>>> import numpy as np
>>> np.set_printoptions(precision=3, suppress=True, linewidth=200)
>>> data = np.loadtxt("a.csv", delimiter=",")
>>> print(data)
[[-0.291  0.997 -0.363 -0.641  0.508 -0.254 -0.98  -0.139  0.38   0.991 -0.814 -0.89 ]
 [ 0.264 -0.927 -0.414  0.572  0.711  0.354  0.883  0.159  0.454 -0.876  0.207  0.485]
 [ 0.159 -0.388 -0.544  0.354  0.818  0.273  0.478  0.11   0.585 -0.31  -0.235 -0.02 ]
 [-0.345  0.834  0.834 -0.686 -0.979 -0.537 -0.867 -0.235 -0.867  0.744  0.345 -0.119]
 [ 0.3   -0.856 -0.706  0.623  0.934  0.454  0.854  0.197  0.749 -0.778 -0.149  0.245]
 [ 0.149 -0.845 -0.04   0.354  0.129  0.168  0.74   0.08   0.05  -0.778  0.319  0.454]
 [ 0.05   0.831 -0.766  0.08   0.949  0.226 -0.501  0.07   0.8    0.778 -0.731 -0.658]
 [ 0.11  -0.454 -0.282  0.254  0.508  0.168  0.438  0.07   0.31  -0.38  -0.03   0.11 ]
 [-0.09   0.987 -0.793 -0.264  0.955  0.09  -0.91   0.     0.824  0.974 -0.874 -0.874]
 [-0.319 -0.635  0.978 -0.617 -0.999 -0.635 -0.207 -0.264 -0.986 -0.617  0.91   0.757]
 [-0.188  0.998 -0.811 -0.478  0.96  -0.01  -0.977 -0.05   0.84   0.995 -0.929 -0.941]
 [ 0.07  -0.92   0.544  0.197 -0.786 -0.03   0.757  0.01  -0.578 -0.876  0.67   0.68 ]
 [-0.264  0.927  0.414 -0.572 -0.711 -0.354 -0.883 -0.159 -0.454  0.876 -0.207 -0.485]
 [ 0.     0.629 -0.43  -0.02   0.675  0.08  -0.38   0.02   0.462  0.565 -0.446 -0.414]
 [-0.11   0.982 -0.696 -0.3    0.903  0.03  -0.9   -0.02   0.731  0.964 -0.824 -0.837]
 [ 0.     0.     0.     0.     0.     0.     0.     0.     0.     0.     0.     0.   ]
 [-0.119 -0.327  0.696 -0.254 -0.919 -0.273 -0.04  -0.1   -0.735 -0.31   0.537  0.38 ]
 [-0.1   -0.927  0.915 -0.178 -0.993 -0.363  0.604 -0.119 -0.935 -0.894  0.881  0.814]
 [ 0.235 -0.957 -0.11   0.53   0.282  0.273  0.901  0.129  0.129 -0.922  0.446  0.629]
 [ 0.245 -0.611 -0.721  0.523  0.938  0.405  0.691  0.168  0.762 -0.508 -0.319  0.01 ]
 [-0.235  0.999 -0.854 -0.572  0.974 -0.04  -0.991 -0.07   0.879  0.998 -0.958 -0.968]
 [ 0.11  -0.454 -0.282  0.254  0.508  0.168  0.438  0.07   0.31  -0.38  -0.03   0.11 ]
 [ 0.01  -0.572  0.336  0.04  -0.551 -0.05   0.354 -0.01  -0.363 -0.508  0.371  0.354]
 [-0.264  0.965  0.207 -0.578 -0.446 -0.319 -0.92  -0.149 -0.235  0.933 -0.422 -0.635]
 [ 0.11  -0.991  0.797  0.31  -0.956 -0.07   0.932  0.01  -0.827 -0.981  0.887  0.892]
 [-0.04  -0.345  0.414 -0.08  -0.664 -0.119  0.119 -0.04  -0.446 -0.31   0.345  0.273]
 [ 0.03   0.565 -0.508  0.05   0.766  0.129 -0.282  0.04   0.544  0.508 -0.47  -0.405]
 [ 0.371 -0.862 -0.862  0.721  0.986  0.572  0.892  0.254  0.892 -0.778 -0.371  0.129]
 [-0.119  0.998 -0.894 -0.345  0.987  0.119 -0.967  0.     0.915  0.994 -0.947 -0.947]
 [ 0.168 -0.947  0.197  0.405 -0.282  0.149  0.859  0.08  -0.207 -0.909  0.558  0.658]
 [ 0.371 -0.508 -0.943  0.711  0.997  0.623  0.774  0.273  0.959 -0.38  -0.701 -0.3  ]
 [-0.217  0.874  0.336 -0.485 -0.611 -0.291 -0.814 -0.129 -0.371  0.808 -0.178 -0.414]
 [ 0.149 -0.982  0.572  0.38  -0.8    0.05   0.914  0.05  -0.604 -0.964  0.782  0.818]
 [-0.159  0.909 -0.08  -0.38   0.08  -0.159 -0.808 -0.08   0.08   0.856 -0.446 -0.565]
 [ 0.01   0.917 -0.774 -0.02   0.951  0.188 -0.68   0.05   0.808  0.876 -0.782 -0.74 ]
 [ 0.09  -0.887  0.371  0.235 -0.578  0.03   0.731  0.03  -0.397 -0.834  0.558  0.598]]
>>> # row 21 repeats row 7
>>> x0 = np.array([0, 2, 0, 2, 2, 0, 1, 0, 1, 0, 1, 2])
>>> print((data @ x0).argmax())
27
>>> print(np.linalg.norm(data @ x0) <= np.linalg.norm(data, 2) * np.linalg.norm(x0) + 1e-9)
True
>>> W2 = data[[2, 26]].astype(float)
>>> for _ in range(7):
...     z = np.linalg.norm(data[:, None] - W2, axis=-1).argmin(axis=1)
...     W2 = np.array([data[z == j].mean(axis=0) for j in range(2)])
... 
>>> print(z)
[1 0 0 1 0 0 1 0 1 0 1 0 1 1 1 0 0 0 0 0 1 0 0 1 0 0 1 0 1 0 0 1 0 1 1 0]
>>> print(W2[1] - W2[0])
[-0.257  1.58  -0.389 -0.601  0.432 -0.176 -1.367 -0.112  0.398  1.49  -0.847 -1.044]
>>> K = np.loadtxt("x.csv", delimiter=",")
>>> print(K)
[[  0.  -1.   3.   2.   0.  -2.  -3.  -2.   0.   0.   1.  -2.  -2.  -2.]
 [ -3.  -2.   1.   3.  -1.  -1.  -3.  -1.   1.  -1.   1.   3.   0.  -3.]
 [ -1.  -1.  -3.   2.  -3.   1.   1.   0.   2.  -2.   2.  -3.  -1.  -3.]
 [ -3.  -2.   2.   1.   1.  -1.   2.   0.  -3.  -3.  -3.  -3.   2.   0.]
 [  2.  -3.  -3.   0.   2.   2.  -1.   2.   3.   1.   3.   0.   2.  -1.]
 [ -2.   1.   1.   0.  -3.  -3.  -2.   0.  -3.  -3.  -1.   3.   2.   3.]
 [  9.   5.   0.  -7.   3.   1.   6.   1.  -3.   3.  -2. -11.  -2.   7.]]
>>> # null space of dimension 8
>>> rank = np.linalg.matrix_rank(K)
>>> print(rank)
6
>>> N = np.linalg.svd(K)[2][rank:].T
>>> print([int(np.linalg.matrix_rank(np.delete(K, i, axis=0))) for i in range(7)])
[6, 6, 5, 5, 5, 5, 6]
>>> print([int(np.linalg.matrix_rank(K[:, :j + 1])) for j in range(14)])
[1, 2, 3, 4, 5, 6, 6, 6, 6, 6, 6, 6, 6, 6]
>>> print([int(np.linalg.matrix_rank(K[:i])) for i in range(1, len(K) + 1)])
[1, 2, 3, 4, 5, 6, 6]
>>> print(N.shape)
(14, 8)
>>> Uu, sigma, Vh = np.linalg.svd(K, full_matrices=False)
>>> print(np.cumsum(sigma ** 2) / np.sum(sigma ** 2))
[0.62  0.785 0.874 0.935 0.978 1.    1.   ]
>>> print(np.allclose(Uu * sigma @ Vh, K))
True
>>> print(np.round(Vh @ Vh.T, 3) + 0)
[[1. 0. 0. 0. 0. 0. 0.]
 [0. 1. 0. 0. 0. 0. 0.]
 [0. 0. 1. 0. 0. 0. 0.]
 [0. 0. 0. 1. 0. 0. 0.]
 [0. 0. 0. 0. 1. 0. 0.]
 [0. 0. 0. 0. 0. 1. 0.]
 [0. 0. 0. 0. 0. 0. 1.]]
>>> print((sigma > 1e-8).sum())
6
>>> Q, _ = np.linalg.qr(np.array([[-0.4, 0.7, -0.1, -1.5, -0.2, 1.3, -0.4],
...     [-0.2, -0.1, -0.9, 1.2, -0.4, -1.1, -0.1],
...     [-0.8, -0.3, 1.6, -2.1, -0.6, -0.6, 1.6],
...     [-0.1, -0.5, -1.1, 0.1, -0.7, -0.4, 0.3],
...     [0.6, -1.7, 1.2, -1.2, -1.1, -0.6, -1.0],
...     [-1.1, -0.7, 0.0, 0.8, -0.2, -0.4, 1.0],
...     [0.5, 0.7, 0.8, 0.3, 0.1, 0.3, 0.2]]))
>>> ev = np.array([8, 3, -5, 1, -7, -2, 7])
>>> M = Q @ np.diag(ev) @ Q.T
>>> print(M)
[[ 1.095  0.827  0.619 -1.895 -1.436  0.141 -2.55 ]
 [ 0.827 -1.441 -0.208 -4.989  0.507  0.918 -3.035]
 [ 0.619 -0.208 -0.54   2.179 -2.184  3.336 -2.856]
 [-1.895 -4.989  2.179  1.138 -0.423  0.511  0.235]
 [-1.436  0.507 -2.184 -0.423  2.754 -1.574 -1.692]
 [ 0.141  0.918  3.336  0.511 -1.574  3.645 -1.774]
 [-2.55  -3.035 -2.856  0.235 -1.692 -1.774 -1.65 ]]
>>> # equal to its transpose
>>> x0 = np.array([0, -2, 2, -1, 3, 3, 2])
>>> y = M @ x0
>>> b, lr = np.zeros(7), 1 / np.linalg.norm(M, 2) ** 2
>>> for i in range(50):
...     b -= lr * M.T @ (M @ b - y)
...     if i % 10 == 0: print(i, round(np.linalg.norm(M @ b - y), 3))
... 
0 14.5
10 2.995
20 1.544
30 0.965
40 0.688
>>> print(round(float(np.linalg.cond(M)), 3))
8.0
>>> arr = np.loadtxt("mat.csv", delimiter=",")
>>> print(arr)
[[-0.084 -0.3   -0.376  0.237  0.407  0.314 -0.057 -0.277 -0.4    0.442 -0.055 -0.002  0.044]
 [ 0.336 -0.302 -0.148 -0.45  -0.092  0.287  0.463 -0.244  0.321  0.045 -0.138  0.276 -0.088]
 [-0.28  -0.052 -0.227 -0.227  0.186 -0.256  0.141  0.418  0.389  0.477  0.201 -0.078  0.31 ]
 [-0.196 -0.028 -0.231 -0.318 -0.39   0.056 -0.062  0.449 -0.422  0.154 -0.165  0.116 -0.451]
 [ 0.504 -0.294 -0.148  0.287 -0.008  0.063 -0.433  0.374  0.348  0.054 -0.253 -0.139 -0.131]
 [-0.224 -0.721  0.146  0.028 -0.101 -0.527  0.095 -0.157 -0.07  -0.121 -0.176 -0.18  -0.059]
 [ 0.224 -0.069  0.342 -0.62   0.312 -0.074 -0.461 -0.013 -0.236  0.069 -0.097  0.055  0.234]
 [-0.084  0.095  0.461 -0.026  0.085  0.067 -0.024 -0.199  0.233  0.479  0.066 -0.272 -0.597]
 [ 0.196 -0.011  0.315  0.081 -0.399  0.231  0.288  0.13  -0.235  0.296 -0.181 -0.417  0.44 ]
 [-0.056  0.235 -0.119  0.077 -0.404 -0.295 -0.285 -0.398  0.151  0.376 -0.367  0.321  0.176]
 [ 0.504  0.219 -0.01   0.141  0.257 -0.533  0.388  0.112 -0.282  0.176 -0.069  0.147 -0.17 ]
 [-0.28   0.225  0.005 -0.039  0.362  0.083  0.172  0.101  0.118 -0.172 -0.792 -0.148 -0.01 ]
 [-0.168 -0.205  0.495  0.294  0.076  0.167  0.069  0.293  0.022  0.106 -0.052  0.675  0.07 ]]
>>> print(np.allclose(arr @ arr.T, arr.T @ arr))
True
>>> print(np.round(np.abs(np.linalg.eigvals(arr)).max(), 3))
1.0
>>> print(np.sort(np.abs(np.linalg.eigvals(arr))))
[1. 1. 1. 1. 1. 1. 1. 1. 1. 1. 1. 1. 1.]
>>> x0 = np.array([3, 2, 2, 9, 9, 3, 0, 4, 2, 4, 5, 1, 6])
>>> print(round(np.linalg.det(arr), 3))
1.0
>>> print(np.round(arr.T @ (arr @ x0), 3) + 0)
[3. 2. 2. 9. 9. 3. 0. 4. 2. 4. 5. 1. 6.]
>>> print(np.abs(np.linalg.eigvals(arr)))
[1. 1. 1. 1. 1. 1. 1. 1. 1. 1. 1. 1. 1.]
>>> def softmax(z):
...     e = np.exp(z - z.max(axis=-1, keepdims=True))
...     return e / e.sum(axis=-1, keepdims=True)
... 
>>> print(softmax(arr[3] + -1))
[0.069 0.081 0.066 0.061 0.056 0.088 0.078 0.131 0.055 0.097 0.071 0.094 0.053]
>>> att = arr @ arr.T / np.sqrt(13)
>>> print(softmax(att)[3] @ arr)
[ 0.025 -0.091  0.032 -0.048  0.013 -0.03   0.021  0.055 -0.015  0.182 -0.16   0.029 -0.028]
>>> rng = np.random.default_rng(164)
>>> Y = arr + rng.integers(-2, 3, (13, 1)) @ rng.integers(-2, 3, (1, 13))
>>> print(Y)
[[-0.084 -0.3   -0.376  0.237  0.407  0.314 -0.057 -0.277 -0.4    0.442 -0.055 -0.002  0.044]
 [ 0.336  1.698  3.852 -4.45   3.908 -3.713  4.463 -4.244  4.321  2.045 -4.138  0.276  3.912]
 [-0.28   1.948  3.773 -4.227  4.186 -4.256  4.141 -3.582  4.389  2.477 -3.799 -0.078  4.31 ]
 [-0.196  0.972  1.769 -2.318  1.61  -1.944  1.938 -1.551  1.578  1.154 -2.165  0.116  1.549]
 [ 0.504  1.706  3.852 -3.713  3.992 -3.937  3.567 -3.626  4.348  2.054 -4.253 -0.139  3.869]
 [-0.224  0.279  2.146 -1.972  1.899 -2.527  2.095 -2.157  1.93   0.879 -2.176 -0.18   1.941]
 [ 0.224 -1.069 -1.658  1.38  -1.688  1.926 -2.461  1.987 -2.236 -0.931  1.903  0.055 -1.766]
 [-0.084  2.095  4.461 -4.026  4.085 -3.933  3.976 -4.199  4.233  2.479 -3.934 -0.272  3.403]
 [ 0.196 -2.011 -3.685  4.081 -4.399  4.231 -3.712  4.13  -4.235 -1.704  3.819 -0.417 -3.56 ]
 [-0.056  2.235  3.881 -3.923  3.596 -4.295  3.715 -4.398  4.151  2.376 -4.367  0.321  4.176]
 [ 0.504 -1.781 -4.01   4.141 -3.743  3.467 -3.612  4.112 -4.282 -1.824  3.931  0.147 -4.17 ]
 [-0.28  -1.775 -3.995  3.961 -3.638  4.083 -3.828  4.101 -3.882 -2.172  3.208 -0.148 -4.01 ]
 [-0.168 -0.205  0.495  0.294  0.076  0.167  0.069  0.293  0.022  0.106 -0.052  0.675  0.07 ]]
>>> print(np.round(np.linalg.svd(Y - arr, compute_uv=False), 3) + 0)
[36.469  0.     0.     0.     0.     0.     0.     0.     0.     0.     0.     0.     0.   ]
>>> print(np.abs(Y - arr).sum(axis=1))
[ 0. 40. 40. 20. 40. 20. 20. 40. 40. 40. 40. 40.  0.]
>>> E = np.loadtxt("w.csv", delimiter=",")
>>> print(E)
[[ 0.148 -0.053  0.18   0.053  0.     0.021  0.254  0.     0.032  0.106  0.085 -0.063]
 [-0.053  0.019 -0.064 -0.019  0.    -0.008 -0.091  0.    -0.011 -0.038 -0.03   0.023]
 [ 0.18  -0.064  0.218  0.064  0.     0.026  0.308  0.     0.039  0.128  0.103 -0.077]
 [ 0.053 -0.019  0.064  0.019  0.     0.008  0.091  0.     0.011  0.038  0.03  -0.023]
 [ 0.     0.     0.     0.     0.     0.     0.     0.     0.     0.     0.     0.   ]
 [ 0.021 -0.008  0.026  0.008  0.     0.003  0.036  0.     0.005  0.015  0.012 -0.009]
 [ 0.254 -0.091  0.308  0.091  0.     0.036  0.435  0.     0.054  0.181  0.145 -0.109]
 [ 0.     0.     0.     0.     0.     0.     0.     0.     0.     0.     0.     0.   ]
 [ 0.032 -0.011  0.039  0.011  0.     0.005  0.054  0.     0.007  0.023  0.018 -0.014]
 [ 0.106 -0.038  0.128  0.038  0.     0.015  0.181  0.     0.023  0.076  0.06  -0.045]
 [ 0.085 -0.03   0.103  0.03   0.     0.012  0.145  0.     0.018  0.06   0.048 -0.036]
 [-0.063  0.023 -0.077 -0.023  0.    -0.009 -0.109  0.    -0.014 -0.045 -0.036  0.027]]
>>> # symmetric, so the eigenvalues are real
>>> Uu, sigma, Vh = np.linalg.svd(E)
>>> V = Vh[:(sigma > 1e-8).sum()]
>>> x0 = E[4] + 4 * E[10] + rng.integers(2) * np.eye(12)[5]
>>> print(x0)
[ 0.338 -0.121  0.411  0.121  0.     1.048  0.58   0.     0.073  0.242  0.193 -0.145]
>>> print(np.linalg.matrix_rank(np.vstack([E, x0])))
2
>>> print(np.diag(V.T @ V))
[0.148 0.019 0.218 0.019 0.    0.003 0.435 0.    0.007 0.076 0.048 0.027]
>>> print(V.T @ V)
[[ 0.148 -0.053  0.18   0.053  0.     0.021  0.254  0.     0.032  0.106  0.085 -0.063]
 [-0.053  0.019 -0.064 -0.019  0.    -0.008 -0.091  0.    -0.011 -0.038 -0.03   0.023]
 [ 0.18  -0.064  0.218  0.064  0.     0.026  0.308  0.     0.039  0.128  0.103 -0.077]
 [ 0.053 -0.019  0.064  0.019  0.     0.008  0.091  0.     0.011  0.038  0.03  -0.023]
 [ 0.     0.     0.     0.     0.     0.     0.     0.     0.     0.     0.     0.   ]
 [ 0.021 -0.008  0.026  0.008  0.     0.003  0.036  0.     0.005  0.015  0.012 -0.009]
 [ 0.254 -0.091  0.308  0.091  0.     0.036  0.435  0.     0.054  0.181  0.145 -0.109]
 [ 0.     0.     0.     0.     0.     0.     0.     0.     0.     0.     0.     0.   ]
 [ 0.032 -0.011  0.039  0.011  0.     0.005  0.054  0.     0.007  0.023  0.018 -0.014]
 [ 0.106 -0.038  0.128  0.038  0.     0.015  0.181  0.     0.023  0.076  0.06  -0.045]
 [ 0.085 -0.03   0.103  0.03   0.     0.012  0.145  0.     0.018  0.06   0.048 -0.036]
 [-0.063  0.023 -0.077 -0.023  0.    -0.009 -0.109  0.    -0.014 -0.045 -0.036  0.027]]
>>> print(np.allclose(V.T @ V @ x0, x0))
False
>>> feats = np.load("case9.npy")
>>> print(feats)
[[ -3.953  -5.689  -7.905  -8.701   0.796  -7.447   3.013  -3.472  -8.701 -10.46    0.   ]
 [ -2.551  -4.035  -5.102  -6.238   1.136  -4.336   2.203  -2.968  -6.238  -6.539   0.   ]
 [ -2.423  -3.879  -4.845  -5.998   1.153  -4.053   2.12   -2.912  -5.998  -6.173   0.   ]
 [ -1.38   -2.542  -2.76   -3.891   1.131  -1.786   1.35   -2.323  -3.891  -3.135   0.   ]
 [ -1.017  -2.025  -2.033  -3.042   1.008  -1.033   1.017  -2.017  -3.042  -2.05    0.   ]
 [ -0.496  -1.139  -0.991  -1.552   0.561  -0.118   0.414  -1.286  -1.552  -0.532   0.   ]
 [ -0.439  -1.02   -0.879  -1.357   0.479  -0.054   0.337  -1.161  -1.357  -0.392   0.   ]
 [ -0.434  -1.009  -0.869  -1.339   0.471  -0.049   0.33   -1.149  -1.339  -0.38    0.   ]
 [ -0.071  -0.148  -0.143  -0.154   0.011   0.005   0.006  -0.154  -0.154  -0.001   0.   ]
 [  0.58    0.96    1.159   0.815   0.344   0.254   0.145   0.76    0.815   0.11    0.   ]
 [  0.906   1.417   1.812   1.156   0.656   0.528   0.261   1.022   1.156   0.267   0.   ]
 [  0.954   1.482   1.908   1.203   0.705   0.573   0.279   1.056   1.203   0.295   0.   ]
 [  2.382   3.271   4.764   2.481   2.283   2.196   0.79    1.778   2.481   1.405   0.   ]
 [  4.571   5.797   9.142   4.294   4.848   5.187   1.503   2.452   4.294   3.685   0.   ]
 [  5.943   7.326  11.885   5.413   6.473   7.206   1.913   2.766   5.413   5.293   0.   ]
 [ 11.407  13.244  22.815   9.87   12.944  15.767   3.374   3.674   9.87   12.394   0.   ]
 [ 13.749  15.734  27.497  11.793  15.704  19.586   3.941   3.97   11.793  15.646   0.   ]]
>>> r0, g = feats[2], feats[14]
>>> print(round(float(r0 @ r0), 3))
185.18
>>> pr = (r0 @ g) / (r0 @ r0) * r0
>>> print(round((g - pr) @ r0, 3))
-0.0
>>> print(np.linalg.matrix_rank(np.outer(r0, g)))
1
